In [1]: import numpy as np

In [2]: from numpy import linalg as LA

In [3]: np.set_printoptions(suppress=True, linewidth=100)

In [4]: def tidy(a):
   ...:     return np.round(a, 1) + 0
   ...: 

In [5]: rng = np.random.default_rng(193)

In [6]: K = np.eye(12, dtype=int)[rng.permutation(12)]

In [7]: print(K)
[[0 0 1 0 0 0 0 0 0 0 0 0]
 [0 0 0 0 0 0 0 0 0 0 1 0]
 [0 0 0 0 0 0 0 1 0 0 0 0]
 [0 0 0 1 0 0 0 0 0 0 0 0]
 [0 1 0 0 0 0 0 0 0 0 0 0]
 [0 0 0 0 1 0 0 0 0 0 0 0]
 [0 0 0 0 0 0 0 0 0 0 0 1]
 [0 0 0 0 0 0 1 0 0 0 0 0]
 [0 0 0 0 0 0 0 0 1 0 0 0]
 [1 0 0 0 0 0 0 0 0 0 0 0]
 [0 0 0 0 0 1 0 0 0 0 0 0]
 [0 0 0 0 0 0 0 0 0 1 0 0]]

In [8]: (K != 0).astype(int)
Out[8]: 
array([[0, 0, 1, 0, 0, 0, 0, 0, 0, 0, 0, 0],
       [0, 0, 0, 0, 0, 0, 0, 0, 0, 0, 1, 0],
       [0, 0, 0, 0, 0, 0, 0, 1, 0, 0, 0, 0],
       [0, 0, 0, 1, 0, 0, 0, 0, 0, 0, 0, 0],
       [0, 1, 0, 0, 0, 0, 0, 0, 0, 0, 0, 0],
       [0, 0, 0, 0, 1, 0, 0, 0, 0, 0, 0, 0],
       [0, 0, 0, 0, 0, 0, 0, 0, 0, 0, 0, 1],
       [0, 0, 0, 0, 0, 0, 1, 0, 0, 0, 0, 0],
       [0, 0, 0, 0, 0, 0, 0, 0, 1, 0, 0, 0],
       [1, 0, 0, 0, 0, 0, 0, 0, 0, 0, 0, 0],
       [0, 0, 0, 0, 0, 1, 0, 0, 0, 0, 0, 0],
       [0, 0, 0, 0, 0, 0, 0, 0, 0, 1, 0, 0]])

In [9]: tidy(np.sort(LA.eigvals(K).real))
Out[9]: array([-1. , -1. , -0.5, -0.5,  0. ,  0. ,  0.5,  0.5,  1. ,  1. ,  1. ,  1. ])

In [10]: x0 = np.array([1, -3, -2, 2, 0, 1, -1, 0, 3, -1, 1, 1])

In [11]: target = K @ x0

In [12]: beta, lr = np.zeros(12), 1 / LA.norm(K, 2) ** 2

In [13]: for i in range(25):
    ...:     beta -= lr * K.T @ (K @ beta - target)
    ...:     if i % 5 == 0: print(i, round(LA.norm(K @ beta - target), 1))
    ...: 
0 0.0
5 0.0
10 0.0
15 0.0
20 0.0

In [14]: print(tidy(LA.cond(K)))
1.0

In [15]: M = np.loadtxt("w.csv", delimiter=",")

In [16]: print(M)
[[7. 9. 0. 2. 0. 1. 5. 7. 0. 0. 0.]
 [6. 9. 0. 4. 0. 1. 5. 8. 0. 1. 0.]
 [3. 5. 0. 4. 0. 1. 3. 5. 0. 2. 0.]
 [3. 3. 3. 1. 2. 1. 2. 2. 2. 0. 0.]
 [2. 3. 0. 3. 0. 1. 2. 3. 0. 1. 1.]
 [5. 7. 0. 3. 0. 1. 4. 6. 0. 0. 0.]
 [7. 7. 5. 0. 2. 1. 4. 4. 4. 0. 0.]
 [6. 9. 0. 4. 0. 1. 5. 8. 0. 1. 0.]
 [8. 9. 3. 0. 0. 1. 5. 6. 2. 0. 0.]
 [1. 1. 2. 2. 2. 1. 1. 1. 1. 0. 2.]
 [7. 9. 0. 2. 0. 1. 5. 7. 0. 0. 0.]
 [5. 5. 4. 0. 2. 1. 3. 3. 3. 0. 0.]
 [2. 3. 0. 3. 0. 1. 2. 3. 0. 1. 1.]
 [7. 9. 0. 2. 0. 1. 5. 7. 0. 0. 0.]
 [6. 9. 0. 4. 0. 1. 5. 8. 0. 1. 0.]
 [3. 5. 0. 4. 0. 1. 3. 5. 0. 2. 0.]]

In [17]: # rows 1 and 7 are equal

In [18]: np.allclose(M[:-1].T @ LA.lstsq(M[:-1].T, M[-1])[0], M[-1])
Out[18]: True

In [19]: print(np.abs(np.diag(LA.qr(M)[1])) > 1e-9)
[ True  True  True  True  True  True False False  True  True  True]

In [20]: u = np.array([3, 0, -2, -1, -2, 2, -2, 3, -3, -3, 2, 2])

In [21]: A2 = K + np.outer(u, np.eye(12)[4])

In [22]: LA.matrix_rank(LA.inv(A2) - LA.inv(K), tol=1e-8)
Out[22]: np.int64(1)

In [23]: LA.matrix_rank(A2 - K)
Out[23]: np.int64(1)

In [24]: [round(float(x), 1) for x in LA.svd(M, compute_uv=False)[:3]]
Out[24]: [45.6, 11.2, 6.3]

In [25]: tidy(LA.norm(M, 2) / LA.norm(M))
Out[25]: np.float64(1.0)

In [26]: LA.matrix_rank(M, rtol=0.1)
Out[26]: np.int64(3)

In [27]: r = LA.matrix_rank(M)

In [28]: r
Out[28]: np.int64(9)

In [29]: ns = LA.svd(M)[2][r:].T

In [30]: tidy(ns @ ns.T)
Out[30]: 
array([[ 0.3, -0.3,  0. ,  0. ,  0. ,  0. , -0.2,  0.3,  0. ,  0. ,  0. ],
       [-0.3,  0.5,  0. ,  0. ,  0. ,  0.2, -0.1, -0.3,  0. ,  0. ,  0. ],
       [ 0. ,  0. ,  0. ,  0. ,  0. ,  0. ,  0. ,  0. ,  0. ,  0. ,  0. ],
       [ 0. ,  0. ,  0. ,  0. ,  0. ,  0. ,  0. ,  0. ,  0. ,  0. ,  0. ],
       [ 0. ,  0. ,  0. ,  0. ,  0. ,  0. ,  0. ,  0. ,  0. ,  0. ,  0. ],
       [ 0. ,  0.2,  0. ,  0. ,  0. ,  0.2, -0.3,  0. ,  0. ,  0. ,  0. ],
       [-0.2, -0.1,  0. ,  0. ,  0. , -0.3,  0.8, -0.2,  0. ,  0. ,  0. ],
       [ 0.3, -0.3,  0. ,  0. ,  0. ,  0. , -0.2,  0.3,  0. ,  0. ,  0. ],
       [ 0. ,  0. ,  0. ,  0. ,  0. ,  0. ,  0. ,  0. ,  0. ,  0. ,  0. ],
       [ 0. ,  0. ,  0. ,  0. ,  0. ,  0. ,  0. ,  0. ,  0. ,  0. ,  0. ],
       [ 0. ,  0. ,  0. ,  0. ,  0. ,  0. ,  0. ,  0. ,  0. ,  0. ,  0. ]])

In [31]: ns.shape
Out[31]: (11, 2)

In [32]: X = np.loadtxt("layer12.csv", delimiter=",")

In [33]: X
Out[33]: 
array([[ 1.,  0.,  0.,  2.,  0.,  0., -2.,  0.,  0.],
       [ 0.,  2.,  2.,  0.,  4.,  5.,  0.,  3.,  4.],
       [ 0., -2., -2.,  0.,  0., -1.,  0.,  3., -5.],
       [-2.,  0.,  0., -5.,  0.,  0., -1.,  0.,  0.],
       [ 0.,  0., -4.,  0., -1.,  3.,  0.,  1., -3.],
       [ 0.,  2., -1.,  0.,  3., -3.,  0.,  2., -3.],
       [-4.,  0.,  0., -1.,  0.,  0., -3.,  0.,  0.],
       [ 0.,  4., -2.,  0., -4., -2.,  0.,  4., -3.],
       [ 0., -4., -5.,  0.,  5.,  0.,  0., -5.,  2.]])

In [34]: x0 = np.array([0, 0, 3, 1, -2, 0, 3, -3, 0])

In [35]: target = X @ x0

In [36]: beta, lr = np.zeros(9), 1 / LA.norm(X, 2) ** 2

In [37]: for i in range(4):
    ...:     beta -= lr * X.T @ (X @ beta - target)
    ...:     if i % 1 == 0: print(i, round(LA.norm(X @ beta - target), 1))
    ...: 
0 21.8
1 15.3
2 11.3
3 8.8

In [38]: tidy(beta)
Out[38]: array([ 0.9, -0.4,  1.9,  0.6, -1.8, -0.6,  0.9, -1.6,  1.2])

In [39]: Q, R = LA.qr(X)

In [40]: tidy(Q.T @ Q)
Out[40]: 
array([[1., 0., 0., 0., 0., 0., 0., 0., 0.],
       [0., 1., 0., 0., 0., 0., 0., 0., 0.],
       [0., 0., 1., 0., 0., 0., 0., 0., 0.],
       [0., 0., 0., 1., 0., 0., 0., 0., 0.],
       [0., 0., 0., 0., 1., 0., 0., 0., 0.],
       [0., 0., 0., 0., 0., 1., 0., 0., 0.],
       [0., 0., 0., 0., 0., 0., 1., 0., 0.],
       [0., 0., 0., 0., 0., 0., 0., 1., 0.],
       [0., 0., 0., 0., 0., 0., 0., 0., 1.]])

In [41]: tidy(abs(R[0, 0])), tidy(LA.norm(X[:, 0]))
Out[41]: (np.float64(4.6), np.float64(4.6))

In [42]: np.allclose(R.T @ R, X.T @ X)
Out[42]: True

In [43]: np.trace(Q @ Q.T)
Out[43]: np.float64(9.0)

In [44]: lab = rng.permutation(9)

In [45]: lab
Out[45]: array([5, 8, 2, 1, 4, 7, 3, 6, 0])

In [46]: A2 = X[lab][:, lab]

In [47]: np.diag(A2)
Out[47]: array([-3.,  2., -2.,  2., -1.,  4., -5., -3.,  1.])

In [48]: np.trace(A2)
Out[48]: np.float64(-5.0)

In [49]: np.allclose(A2, X)
Out[49]: False

In [50]: tidy(np.sort(np.abs(LA.eigvals(A2))))
Out[50]: array([2.1, 4.1, 4.1, 4.6, 4.6, 5.9, 6.5, 6.5, 7.1])

In [51]: A2 = LA.inv(X)

In [52]: tidy(A2)
Out[52]: 
array([[ 0.3,  0. ,  0. ,  0.2,  0. ,  0. , -0.3,  0. ,  0. ],
       [ 0. ,  0. , -0.2,  0. ,  0.1,  0.2,  0. ,  0. , -0.1],
       [ 0. ,  0. ,  0. ,  0. ,  0. ,  0.1,  0. , -0.2, -0.1],
       [ 0. ,  0. ,  0. , -0.2,  0. ,  0. ,  0.1,  0. ,  0. ],
       [ 0. ,  0. ,  0. ,  0. ,  0. ,  0.1,  0. , -0.1,  0. ],
       [ 0. ,  0. , -0.1,  0. ,  0.2,  0. ,  0. , -0.1, -0.1],
       [-0.4,  0. ,  0. , -0.2,  0. ,  0. ,  0. ,  0. ,  0. ],
       [ 0. ,  0.1,  0.2,  0. , -0.2, -0.1,  0. ,  0.2,  0.1],
       [ 0. ,  0.1,  0. ,  0. , -0.2, -0.2,  0. ,  0.2,  0.1]])

In [53]: np.allclose(A2, X.T)
Out[53]: False

In [54]: J = np.load("x.npy")

In [55]: J
Out[55]: 
array([[4., 0., 0., 3.],
       [0., 4., 3., 0.],
       [0., 3., 4., 0.],
       [3., 0., 0., 4.]])

In [56]: Lm = LA.cholesky(J)

In [57]: tidy(np.prod(np.diag(Lm)) ** 2), tidy(LA.det(J))
Out[57]: (np.float64(49.0), np.float64(49.0))

In [58]: LA.eigvalsh(J).min() > 0
Out[58]: np.True_

In [59]: tidy(np.diag(Lm) ** 2)
Out[59]: array([4. , 4. , 1.8, 1.8])

In [60]: tidy(Lm)
Out[60]: 
array([[2. , 0. , 0. , 0. ],
       [0. , 2. , 0. , 0. ],
       [0. , 1.5, 1.3, 0. ],
       [1.5, 0. , 0. , 1.3]])

In [61]: hat = np.triu(np.array([[4, 4, 4, 4], [0, 2, 5, 1], [2, 3, 0, 3], [4, 5, 5, 4]]), 1) + np.eye(4)

In [62]: A2 = hat @ J @ LA.inv(hat)

In [63]: print(tidy(np.poly(A2)))
[   1.  -16.   78. -112.   49.]

In [64]: LA.matrix_rank(A2)
Out[64]: np.int64(4)

In [65]: (LA.matrix_power((J != 0) + (J.T != 0) + np.eye(4), 4) > 0).astype(int)
Out[65]: 
array([[1, 0, 0, 1],
       [0, 1, 1, 0],
       [0, 1, 1, 0],
       [1, 0, 0, 1]])

In [66]: J @ J
Out[66]: 
array([[25.,  0.,  0., 24.],
       [ 0., 25., 24.,  0.],
       [ 0., 24., 25.,  0.],
       [24.,  0.,  0., 25.]])

In [67]: (J != 0).astype(int)
Out[67]: 
array([[1, 0, 0, 1],
       [0, 1, 1, 0],
       [0, 1, 1, 0],
       [1, 0, 0, 1]])

In [68]: x0 = np.ones(4)

In [69]: for _ in range(5):
    ...:     x0 = J @ x0
    ...:     x0 /= LA.norm(x0)
    ...:     print(round(x0 @ J @ x0, 1))
    ...: 
7.0
7.0
7.0
7.0
7.0

In [70]: x0
Out[70]: array([0.5, 0.5, 0.5, 0.5])

In [71]: A2 = np.array([[5, -5], [-4, 7]])

In [72]: Z = np.kron(A2, J)

In [73]: LA.matrix_rank(Z)
Out[73]: np.int64(8)

In [74]: print(tidy(LA.norm(Z, 2)), tidy(LA.norm(A2, 2) * LA.norm(J, 2)))
74.4 74.4

In [75]: Z
Out[75]: 
array([[ 20.,   0.,   0.,  15., -20.,  -0.,  -0., -15.],
       [  0.,  20.,  15.,   0.,  -0., -20., -15.,  -0.],
       [  0.,  15.,  20.,   0.,  -0., -15., -20.,  -0.],
       [ 15.,   0.,   0.,  20., -15.,  -0.,  -0., -20.],
       [-16.,  -0.,  -0., -12.,  28.,   0.,   0.,  21.],
       [ -0., -16., -12.,  -0.,   0.,  28.,  21.,   0.],
       [ -0., -12., -16.,  -0.,   0.,  21.,  28.,   0.],
       [-12.,  -0.,  -0., -16.,  21.,   0.,   0.,  28.]])

In [76]: m1 = np.loadtxt("data.csv", delimiter=",")

In [77]: m1
Out[77]: 
array([[ -1.,   0.,   1.,   2.,   3.,   4.,   5.,   6.,   7.,   8.],
       [  9.,  10.,  11.,  12.,  13.,  14.,  15.,  16.,  17.,  18.],
       [ 19.,  20.,  21.,  22.,  23.,  24.,  25.,  26.,  27.,  28.],
       [ 29.,  30.,  31.,  32.,  33.,  34.,  35.,  36.,  37.,  38.],
       [ 39.,  40.,  41.,  42.,  43.,  44.,  45.,  46.,  47.,  48.],
       [ 49.,  50.,  51.,  52.,  53.,  54.,  55.,  56.,  57.,  58.],
       [ 59.,  60.,  61.,  62.,  63.,  64.,  65.,  66.,  67.,  68.],
       [ 69.,  70.,  71.,  72.,  73.,  74.,  75.,  76.,  77.,  78.],
       [ 79.,  80.,  81.,  82.,  83.,  84.,  85.,  86.,  87.,  88.],
       [ 89.,  90.,  91.,  92.,  93.,  94.,  95.,  96.,  97.,  98.],
       [ 99., 100., 101., 102., 103., 104., 105., 106., 107., 108.],
       [109., 110., 111., 112., 113., 114., 115., 116., 117., 118.],
       [119., 120., 121., 122., 123., 124., 125., 126., 127., 128.],
       [129., 130., 131., 132., 133., 134., 135., 136., 137., 138.]])

In [78]: x0 = np.array([1, 1, 0, 0, 1, 0, 1, 1, 0, 0])

In [79]: (m1 @ x0).argmax()
Out[79]: np.int64(13)

In [80]: m1 * x0
Out[80]: 
array([[ -1.,   0.,   0.,   0.,   3.,   0.,   5.,   6.,   0.,   0.],
       [  9.,  10.,   0.,   0.,  13.,   0.,  15.,  16.,   0.,   0.],
       [ 19.,  20.,   0.,   0.,  23.,   0.,  25.,  26.,   0.,   0.],
       [ 29.,  30.,   0.,   0.,  33.,   0.,  35.,  36.,   0.,   0.],
       [ 39.,  40.,   0.,   0.,  43.,   0.,  45.,  46.,   0.,   0.],
       [ 49.,  50.,   0.,   0.,  53.,   0.,  55.,  56.,   0.,   0.],
       [ 59.,  60.,   0.,   0.,  63.,   0.,  65.,  66.,   0.,   0.],
       [ 69.,  70.,   0.,   0.,  73.,   0.,  75.,  76.,   0.,   0.],
       [ 79.,  80.,   0.,   0.,  83.,   0.,  85.,  86.,   0.,   0.],
       [ 89.,  90.,   0.,   0.,  93.,   0.,  95.,  96.,   0.,   0.],
       [ 99., 100.,   0.,   0., 103.,   0., 105., 106.,   0.,   0.],
       [109., 110.,   0.,   0., 113.,   0., 115., 116.,   0.,   0.],
       [119., 120.,   0.,   0., 123.,   0., 125., 126.,   0.,   0.],
       [129., 130.,   0.,   0., 133.,   0., 135., 136.,   0.,   0.]])

In [81]: m1 @ (2 * x0)
Out[81]: 
array([  26.,  126.,  226.,  326.,  426.,  526.,  626.,  726.,  826.,  926., 1026., 1126., 1226.,
       1326.])

In [82]: LA.norm(m1 @ x0) <= LA.norm(m1, 2) * LA.norm(x0) + 1e-9
Out[82]: np.True_

In [83]: m1 @ np.eye(10)[0]
Out[83]: array([ -1.,   9.,  19.,  29.,  39.,  49.,  59.,  69.,  79.,  89.,  99., 109., 119., 129.])
